$ ipython --no-banner

In [1]: import numpy as np

In [2]: from numpy import linalg as LA

In [3]: np.set_printoptions(precision=3, suppress=True, linewidth=160, floatmode="fixed")

In [4]: Y = np.array([[-0.7], [1.5], [-0.9], [-0.2], [-0.5], [1.4], [-0.3]])

In [5]: W2 = np.array([[-2.4, 0.9, 1.7, -1.1, -0.2, -0.6, -1.7, -2.2, -0.3, 0.2, -0.9]])

In [6]: J = Y @ W2

In [7]: J
Out[7]: 
array([[ 1.680, -0.630, -1.190,  0.770,  0.140,  0.420,  1.190,  1.540,  0.210, -0.140,  0.630],
       [-3.600,  1.350,  2.550, -1.650, -0.300, -0.900, -2.550, -3.300, -0.450,  0.300, -1.350],
       [ 2.160, -0.810, -1.530,  0.990,  0.180,  0.540,  1.530,  1.980,  0.270, -0.180,  0.810],
       [ 0.480, -0.180, -0.340,  0.220,  0.040,  0.120,  0.340,  0.440,  0.060, -0.040,  0.180],
       [ 1.200, -0.450, -0.850,  0.550,  0.100,  0.300,  0.850,  1.100,  0.150, -0.100,  0.450],
       [-3.360,  1.260,  2.380, -1.540, -0.280, -0.840, -2.380, -3.080, -0.420,  0.280, -1.260],
       [ 0.720, -0.270, -0.510,  0.330,  0.060,  0.180,  0.510,  0.660,  0.090, -0.060,  0.270]])

In [8]: U, sigma, vt = LA.svd(J)

In [9]: evecs = vt[:(sigma > 1e-8).sum()]

In [10]: rng = np.random.default_rng(25119)

In [11]: vec = J[1] + -2 * J[2] + rng.integers(2) * np.eye(11)[4]

In [12]: vec
Out[12]: array([-7.920,  2.970,  5.610, -3.630, -0.660, -1.980, -5.610, -7.260, -0.990,  0.660, -2.970])

In [13]: np.allclose(evecs.T @ evecs @ vec, vec)
Out[13]: True

In [14]: round(float(LA.norm(vec - evecs.T @ evecs @ vec)), 3)
Out[14]: 0.0

In [15]: np.argsort(-LA.norm(J, axis=0).round(6), kind="stable")[:3]
Out[15]: array([0, 7, 2])

In [16]: LA.cond(J) > 100
Out[16]: np.True_

In [17]: round(LA.norm(J, 2) / LA.norm(J), 3)
Out[17]: np.float64(1.0)

In [18]: O, _ = LA.qr(np.array([[-0.4, 0.0, -0.8, -0.3, -0.9],
    ...:     [-0.7, 1.4, -0.1, -1.0, 0.0],
    ...:     [0.4, 2.1, -0.7, 0.8, -0.3],
    ...:     [-0.6, 1.7, 0.7, 0.0, -0.4],
    ...:     [0.4, -0.7, 1.0, -2.2, 1.1]]))

In [19]: evecs, _ = LA.qr(np.array([[-0.8, 0.0, -0.3, -0.5, -0.1],
    ...:     [-0.5, -1.1, 1.3, -1.3, 2.0],
    ...:     [1.0, -0.6, 0.9, -0.1, 1.4],
    ...:     [1.8, 0.6, 1.8, 0.4, -0.5],
    ...:     [0.7, -0.2, 1.4, -0.5, -1.7]]))

In [20]: sigma = 20 * 0.5 ** np.arange(5)

In [21]: F = O[:, :5] * sigma @ evecs[:5]

In [22]: F
Out[22]: 
array([[ 1.936, -0.270,  0.325,  5.730,  4.712],
       [ 5.336,  0.963, -5.322,  7.766,  6.036],
       [-0.720,  8.115, -0.761, -7.477, -2.331],
       [ 5.044, -0.055, -7.259,  4.175,  5.888],
       [ 0.100, -1.381,  2.299, -4.963, -5.387]])

In [23]: th = np.radians(120)

In [24]: R = np.eye(5)

In [25]: R[0, 0] = R[4, 4] = np.cos(th)

In [26]: R[0, 4], R[4, 0] = -np.sin(th), np.sin(th)

In [27]: R
Out[27]: 
array([[-0.500,  0.000,  0.000,  0.000, -0.866],
       [ 0.000,  1.000,  0.000,  0.000,  0.000],
       [ 0.000,  0.000,  1.000,  0.000,  0.000],
       [ 0.000,  0.000,  0.000,  1.000,  0.000],
       [ 0.866,  0.000,  0.000,  0.000, -0.500]])

In [28]: Y = F @ R.T

In [29]: Y
Out[29]: 
array([[-5.049, -0.270,  0.325,  5.730, -0.680],
       [-7.896,  0.963, -5.322,  7.766,  1.603],
       [ 2.379,  8.115, -0.761, -7.477,  0.542],
       [-7.621, -0.055, -7.259,  4.175,  1.424],
       [ 4.615, -1.381,  2.299, -4.963,  2.780]])

In [30]: np.allclose(LA.norm(F, axis=1), LA.norm(Y, axis=1))
Out[30]: True

In [31]: np.allclose(F @ F.T, Y @ Y.T)
Out[31]: True
